% python3 -q
>>> import numpy as np
>>> from numpy import linalg as LA
>>> np.set_printoptions(suppress=True, linewidth=160)
>>> def rnd(a):
...     return np.round(a, 1) + 0
... 
>>> A = np.load("mat.npy")
>>> A
array([[3., 1., 1., 1., 1.],
       [1., 3., 1., 1., 1.],
       [1., 1., 3., 1., 1.],
       [1., 1., 1., 3., 1.],
       [1., 1., 1., 1., 3.]])
>>> A2 = A / np.sqrt((A ** 2).mean(axis=1, keepdims=True))
>>> LA.matrix_rank(A2) == LA.matrix_rank(A)
np.True_
>>> rnd(A - A.mean(axis=1, keepdims=True))
array([[ 1.6, -0.4, -0.4, -0.4, -0.4],
       [-0.4,  1.6, -0.4, -0.4, -0.4],
       [-0.4, -0.4,  1.6, -0.4, -0.4],
       [-0.4, -0.4, -0.4,  1.6, -0.4],
       [-0.4, -0.4, -0.4, -0.4,  1.6]])
>>> print(rnd(LA.norm(A2, axis=1)))
[2.2 2.2 2.2 2.2 2.2]
>>> rnd(A2[0])
array([1.9, 0.6, 0.6, 0.6, 0.6])
>>> print(LA.matrix_rank(A - A.mean(axis=1, keepdims=True)))
4
>>> A2 = np.array([[7, 8], [4, 7]])
>>> E = np.tile(A2, (2, 2))
>>> E
array([[7, 8, 7, 8],
       [4, 7, 4, 7],
       [7, 8, 7, 8],
       [4, 7, 4, 7]])
>>> # column 2 repeats column 0
>>> LA.lstsq(E[:-1].T, E[-1])[2]
np.int32(2)
>>> np.allclose(E[:-1].T @ LA.lstsq(E[:-1].T, E[-1])[0], E[-1])
True
>>> np.abs(np.diag(LA.qr(E)[1])) > 1e-9
array([ True,  True, False, False])
>>> print(rnd(E @ LA.pinv(E) @ E))
[[7. 8. 7. 8.]
 [4. 7. 4. 7.]
 [7. 8. 7. 8.]
 [4. 7. 4. 7.]]
>>> X = np.array([[1, 0, 0, 0, 0, 0],
...     [3, 1, 0, 0, 0, 0],
...     [-1, 3, 1, 0, 0, 0],
...     [1, 3, 1, 1, 0, 0],
...     [1, -1, -3, -2, 1, 0],
...     [1, 0, -2, -2, -2, 1]])
>>> A2 = LA.inv(X)
>>> rnd(LA.slogdet(X)[0])
np.float64(1.0)
>>> rnd(LA.det(X) * LA.det(A2))
np.float64(1.0)
>>> rnd(X @ A2)
array([[1., 0., 0., 0., 0., 0.],
       [0., 1., 0., 0., 0., 0.],
       [0., 0., 1., 0., 0., 0.],
       [0., 0., 0., 1., 0., 0.],
       [0., 0., 0., 0., 1., 0.],
       [0., 0., 0., 0., 0., 1.]])
>>> rng = np.random.default_rng(9059)
>>> z = rng.permutation(6)
>>> A2 = X[:, z] * rng.choice([-1, 1], 6)
>>> A2
array([[ 0,  0,  0,  0,  0,  1],
       [ 0, -1,  0,  0,  0,  3],
       [ 0, -3, -1,  0,  0, -1],
       [-1, -3, -1,  0,  0,  1],
       [ 2,  1,  3,  0,  1,  1],
       [ 2,  0,  2, -1, -2,  1]])
>>> U, _, VT = LA.svd(X.T @ A2)
>>> rnd(U @ VT)
array([[ 0.,  0.,  0.,  0.,  0.,  1.],
       [ 0., -1.,  0.,  0.,  0.,  0.],
       [ 0.,  0., -1.,  0.,  0.,  0.],
       [-1.,  0.,  0.,  0.,  0.,  0.],
       [ 0.,  0.,  0.,  0.,  1.,  0.],
       [ 0.,  0.,  0., -1.,  0.,  0.]])
>>> rnd(LA.lstsq(X, A2)[0])
array([[ 0.,  0.,  0.,  0.,  0.,  1.],
       [ 0., -1.,  0.,  0.,  0.,  0.],
       [ 0.,  0., -1.,  0.,  0.,  0.],
       [-1.,  0.,  0.,  0.,  0.,  0.],
       [ 0.,  0.,  0.,  0.,  1.,  0.],
       [ 0.,  0.,  0., -1.,  0.,  0.]])
>>> np.argsort(-LA.norm(X, axis=0).round(6), kind="stable")[:3]
array([1, 2, 0])
>>> [round(float(x), 1) for x in LA.svd(X, compute_uv=False)[:3]]
[5.7, 4.3, 2.8]
>>> round(np.log10(LA.cond(X)))
3
>>> q, r_ = LA.qr(X)
>>> rnd(np.abs(np.diag(r_)))
array([3.7, 4.4, 2.9, 0.8, 1.7, 0. ])
>>> print(rnd(np.trace(q @ q.T)))
6.0
>>> print(np.allclose(r_.T @ r_, X.T @ X))
True
>>> rnd(q.T @ q)
array([[1., 0., 0., 0., 0., 0.],
       [0., 1., 0., 0., 0., 0.],
       [0., 0., 1., 0., 0., 0.],
       [0., 0., 0., 1., 0., 0.],
       [0., 0., 0., 0., 1., 0.],
       [0., 0., 0., 0., 0., 1.]])
>>> rnd(q)
array([[-0.3,  0. ,  0.1,  0.1, -0.1, -0.9],
       [-0.8, -0.1,  0.3,  0.2, -0.3,  0.3],
       [ 0.3, -0.7, -0.3,  0.4, -0.4,  0. ],
       [-0.3, -0.6,  0. , -0.6,  0.4, -0.1],
       [-0.3,  0.3, -0.7, -0.4, -0.4,  0. ],
       [-0.3,  0. , -0.5,  0.5,  0.6,  0. ]])
>>> rnd(abs(r_[0, 0])), rnd(LA.norm(X[:, 0]))
(np.float64(3.7), np.float64(3.7))
>>> q.shape, r_.shape
((6, 6), (6, 6))
>>> def softmax(z):
...     e = np.exp(z - z.max(axis=-1, keepdims=True))
...     return e / e.sum(axis=-1, keepdims=True)
... 
>>> rnd(softmax(X[3]))
array([0.1, 0.7, 0.1, 0.1, 0. , 0. ])
>>> print(rnd(softmax(10 * X[3])))
[0. 1. 0. 0. 0. 0.]
>>> rnd(softmax(X).sum(axis=1))
array([1., 1., 1., 1., 1., 1.])
>>> S = X @ X.T / np.sqrt(6)
>>> softmax(S).round(6).argmax(axis=1)
array([1, 1, 2, 3, 4, 5])
>>> rnd(softmax(S)[3] @ X)
array([0.7, 2.8, 0.9, 0.7, 0. , 0. ])
>>> print(rnd(softmax(S)))
[[0.1 0.3 0.1 0.1 0.1 0.1]
 [0.  0.7 0.  0.1 0.  0. ]
 [0.  0.  0.7 0.3 0.  0. ]
 [0.  0.1 0.2 0.7 0.  0. ]
 [0.  0.  0.  0.  0.9 0.1]
 [0.  0.  0.  0.  0.1 0.9]]
>>> F = np.load("case13.npy")
>>> F
array([[ 1,  1, -1, -1, -1, -1,  1,  1],
       [ 1, -1,  1, -1, -1,  1, -1,  1],
       [ 1,  1,  1,  1,  1,  1,  1,  1]])
>>> A2 = F / LA.norm(F, axis=1, keepdims=True)
>>> G = A2 @ A2.T
>>> np.argwhere(np.triu(np.abs(G) > 0.95, 1))
array([], shape=(0, 2), dtype=int64)
>>> print((G - 2 * np.eye(3)).round(6).argmax(axis=1))
[1 0 0]
>>> rnd(G)
array([[1., 0., 0.],
       [0., 1., 0.],
       [0., 0., 1.]])
>>> (np.abs(G) > 0.9).astype(int)
array([[1, 0, 0],
       [0, 1, 0],
       [0, 0, 1]])
>>> rnd(LA.norm(A2, axis=1))
array([1., 1., 1.])
>>> rnd(G[2])
array([0., 0., 1.])
>>> G = F.T @ F
>>> rnd(LA.svd(F, compute_uv=False) ** 2)
array([8., 8., 8.])
>>> np.diag(G)
array([3, 3, 3, 3, 3, 3, 3, 3])
>>> G
array([[ 3,  1,  1, -1, -1,  1,  1,  3],
       [ 1,  3, -1,  1,  1, -1,  3,  1],
       [ 1, -1,  3,  1,  1,  3, -1,  1],
       [-1,  1,  1,  3,  3,  1,  1, -1],
       [-1,  1,  1,  3,  3,  1,  1, -1],
       [ 1, -1,  3,  1,  1,  3, -1,  1],
       [ 1,  3, -1,  1,  1, -1,  3,  1],
       [ 3,  1,  1, -1, -1,  1,  1,  3]])
>>> rnd(LA.norm(G, 2) / LA.norm(G))
np.float64(0.6)
>>> [round(float(x), 1) for x in LA.svd(G, compute_uv=False)[:3]]
[8.0, 8.0, 8.0]
>>> LA.cond(G) > 100
np.True_
>>> A2 = F[0, 0] * F[1:] - np.outer(F[1:, 0], F[0])
>>> A2
array([[ 0, -2,  2,  0,  0,  2, -2,  0],
       [ 0,  0,  2,  2,  2,  2,  0,  0]])
>>> F[:, 0] / F[0, 0]
array([1., 1., 1.])
>>> U, s, VT = LA.svd(X)
>>> np.argmax(s[:-1] / (s[1:] + 1e-6)) + 1
np.int64(5)
>>> print(rnd(s))
[5.7 4.3 2.8 2.2 0.5 0. ]
>>> A2 = U[:, :5] @ np.diag(s[:5]) @ VT[:5]
>>> print(rnd(LA.norm(X - A2) / LA.norm(X)))
0.0
>>> print(rnd(A2))
[[ 1.  0.  0.  0.  0.  0.]
 [ 3.  1.  0.  0.  0.  0.]
 [-1.  3.  1.  0.  0.  0.]
 [ 1.  3.  1.  1.  0.  0.]
 [ 1. -1. -3. -2.  1.  0.]
 [ 1.  0. -2. -2. -2.  1.]]
>>> rnd(LA.norm(X - A2, 2)), rnd(s[5])
(np.float64(0.0), np.float64(0.0))
>>> mat = np.loadtxt("a.csv", delimiter=",")
>>> print(mat)
[[5. 3. 6. 0. 3. 2. 2. 3. 2.]
 [3. 2. 4. 0. 2. 2. 2. 2. 1.]
 [6. 4. 9. 0. 6. 6. 5. 4. 4.]
 [0. 0. 0. 0. 0. 0. 0. 0. 0.]
 [3. 2. 6. 0. 6. 6. 4. 2. 5.]
 [2. 2. 6. 0. 6. 9. 6. 2. 6.]
 [2. 2. 5. 0. 4. 6. 5. 2. 2.]
 [3. 2. 4. 0. 2. 2. 2. 2. 1.]
 [2. 1. 4. 0. 5. 6. 2. 1. 9.]]
>>> rnd(np.sort(LA.eigvals(mat).real))
array([ 0. ,  0. ,  0. ,  0. ,  0. ,  1.1,  5. ,  8.7, 32.3])
>>> print(mat @ mat)
[[100.  67. 156.   0. 111. 118.  90.  67.  89.]
 [ 67.  46. 108.   0.  78.  86.  66.  46.  61.]
 [156. 108. 262.   0. 200. 226. 166. 108. 168.]
 [  0.   0.   0.   0.   0.   0.   0.   0.   0.]
 [111.  78. 200.   0. 166. 194. 134.  78. 153.]
 [118.  86. 226.   0. 194. 237. 162.  86. 182.]
 [ 90.  66. 166.   0. 134. 162. 118.  66. 112.]
 [ 67.  46. 108.   0.  78.  86.  66.  46.  61.]
 [ 89.  61. 168.   0. 153. 182. 112.  61. 168.]]
>>> ev, evecs = LA.eigh(mat)
>>> rnd(LA.svd(mat, compute_uv=False))
array([32.3,  8.7,  5. ,  1.1,  0. ,  0. ,  0. ,  0. ,  0. ])
>>> print((ev > 1e-8).sum(), (ev < -1e-8).sum())
4 0
>>> rnd(LA.eigvalsh(mat @ mat))
array([   0. ,    0. ,    0. ,    0. ,    0. ,    1.2,   24.6,   74.9, 1042.3])
>>> rnd(evecs.T @ evecs)
array([[1., 0., 0., 0., 0., 0., 0., 0., 0.],
       [0., 1., 0., 0., 0., 0., 0., 0., 0.],
       [0., 0., 1., 0., 0., 0., 0., 0., 0.],
       [0., 0., 0., 1., 0., 0., 0., 0., 0.],
       [0., 0., 0., 0., 1., 0., 0., 0., 0.],
       [0., 0., 0., 0., 0., 1., 0., 0., 0.],
       [0., 0., 0., 0., 0., 0., 1., 0., 0.],
       [0., 0., 0., 0., 0., 0., 0., 1., 0.],
       [0., 0., 0., 0., 0., 0., 0., 0., 1.]])
>>> A2 = X / np.sqrt((X ** 2).mean(axis=1, keepdims=True))
>>> rnd(LA.norm(A2, axis=1))
array([2.4, 2.4, 2.4, 2.4, 2.4, 2.4])
>>> print(rnd(LA.norm(F[2] - F[1])))
4.0
>>> LA.norm(F, axis=1).argmax()
np.int64(0)
>>> rnd(LA.norm(F, axis=1))
array([2.8, 2.8, 2.8])
>>> print(rnd(LA.norm(F, axis=0)))
[1.7 1.7 1.7 1.7 1.7 1.7 1.7 1.7]
>>> rnd(LA.norm(F[2], 1)), rnd(LA.norm(F[2], np.inf))
(np.float64(8.0), np.float64(1.0))
>>> rnd(LA.norm(F, 2))
np.float64(2.8)
>>> rnd(softmax(10 * F[0]))
array([0.2, 0.2, 0. , 0. , 0. , 0. , 0.2, 0.2])
>>> rnd(softmax(F).sum(axis=1))
array([1., 1., 1.])
>>> S = F @ F.T / np.sqrt(8)
>>> rnd(softmax(S))
array([[0.9, 0.1, 0.1],
       [0.1, 0.9, 0.1],
       [0.1, 0.1, 0.9]])
>>> rnd(softmax(S)[0] @ F)
array([ 1. ,  0.9, -0.8, -0.9, -0.9, -0.8,  0.9,  1. ])
>>> arr = np.load("sample8.npy")
>>> print(arr)
[[ 0 -1 -3 -1  1 -3  2 -2]
 [ 0  0 -3  0  2  1  1  1]
 [ 0  0  0  1  3  1  3  3]
 [ 0  0  0  0 -1  2 -2 -3]
 [ 0  0  0  0  0  0  3  2]
 [ 0  0  0  0  0  0 -2 -1]
 [ 0  0  0  0  0  0  0  0]
 [ 0  0  0  0  0  0  0  0]]
>>> LA.lstsq(arr[:-1].T, arr[-1])[2]
np.int32(6)
>>> np.allclose(arr[:-1].T @ LA.lstsq(arr[:-1].T, arr[-1])[0], arr[-1])
True
>>> U, s, VT = LA.svd(arr)
>>> evecs = VT[:(s > 1e-8).sum()]
>>> vec = arr[7] + -3 * arr[1] + rng.integers(2) * np.eye(8)[1]
>>> vec
array([ 0.,  0.,  9.,  0., -6., -3., -3., -3.])
>>> rnd(evecs.T @ evecs)
array([[ 0. ,  0. ,  0. ,  0. ,  0. ,  0. ,  0. ,  0. ],
       [ 0. ,  1. ,  0. ,  0.1,  0. ,  0. ,  0. ,  0. ],
       [ 0. ,  0. ,  1. ,  0.2, -0.1,  0. ,  0. ,  0. ],
       [ 0. ,  0.1,  0.2,  0.2,  0.2,  0.1,  0. ,  0. ],
       [ 0. ,  0. , -0.1,  0.2,  0.9,  0. ,  0. ,  0. ],
       [ 0. ,  0. ,  0. ,  0.1,  0. ,  1. ,  0. ,  0. ],
       [ 0. ,  0. ,  0. ,  0. ,  0. ,  0. ,  1. ,  0. ],
       [ 0. ,  0. ,  0. ,  0. ,  0. ,  0. ,  0. ,  1. ]])
>>> np.allclose(evecs.T @ evecs @ vec, vec)
True
>>> K = np.load("arr.npy")
>>> K
array([[ 179,    8, -137,  104,    1,  -29,   -3],
       [   8,   46,  -54,   23,  -11,   27,  -39],
       [-137,  -54,  192, -135,  -21,  -60,    1],
       [ 104,   23, -135,  107,   20,   41,   17],
       [   1,  -11,  -21,   20,   45,   55,   68],
       [ -29,   27,  -60,   41,   55,  162,  120],
       [  -3,  -39,    1,   17,   68,  120,  189]])
>>> ev, evecs = LA.eigh(K)
>>> rnd(LA.eigvalsh(K + -1 * np.eye(7)))
array([ -1. ,  -1. ,  10.4,  21.3, 124.7, 321.1, 437.5])
>>> (ev > 1e-8).sum(), (ev < -1e-8).sum()
(np.int64(5), np.int64(0))
>>> print(rnd(evecs.T @ K @ evecs))
[[  0.    0.    0.    0.    0.    0.    0. ]
 [  0.    0.    0.    0.    0.    0.    0. ]
 [  0.    0.   11.4   0.    0.    0.    0. ]
 [  0.    0.    0.   22.3   0.    0.    0. ]
 [  0.    0.    0.    0.  125.7   0.    0. ]
 [  0.    0.    0.    0.    0.  322.1   0. ]
 [  0.    0.    0.    0.    0.    0.  438.5]]
>>> feats = np.load("test15.npy")
>>> feats
array([[ 1, -3,  0,  0,  0,  0,  0],
       [-3,  4,  0,  0,  0,  0,  0],
       [ 0,  0,  5,  1, -1,  0,  0],
       [ 0,  0,  2,  1,  4,  0,  0],
       [ 0,  0,  0,  3, -3,  0,  0],
       [ 0,  0,  0,  0,  0,  3,  0],
       [ 0,  0,  0,  0,  0,  2,  5]])
>>> # splits into 3 blocks
>>> rnd(np.abs(LA.eigvals(feats)).max())
np.float64(5.9)
>>> rnd(np.sort(np.abs(LA.eigvals(feats))))
array([0.9, 2.7, 3. , 5. , 5.1, 5.4, 5.9])
>>> np.trace(feats)
np.int64(16)
>>> (feats - feats.T) / 2
array([[ 0. ,  0. ,  0. ,  0. ,  0. ,  0. ,  0. ],
       [ 0. ,  0. ,  0. ,  0. ,  0. ,  0. ,  0. ],
       [ 0. ,  0. ,  0. , -0.5, -0.5,  0. ,  0. ],
       [ 0. ,  0. ,  0.5,  0. ,  0.5,  0. ,  0. ],
       [ 0. ,  0. ,  0.5, -0.5,  0. ,  0. ,  0. ],
       [ 0. ,  0. ,  0. ,  0. ,  0. ,  0. , -1. ],
       [ 0. ,  0. ,  0. ,  0. ,  0. ,  1. ,  0. ]])
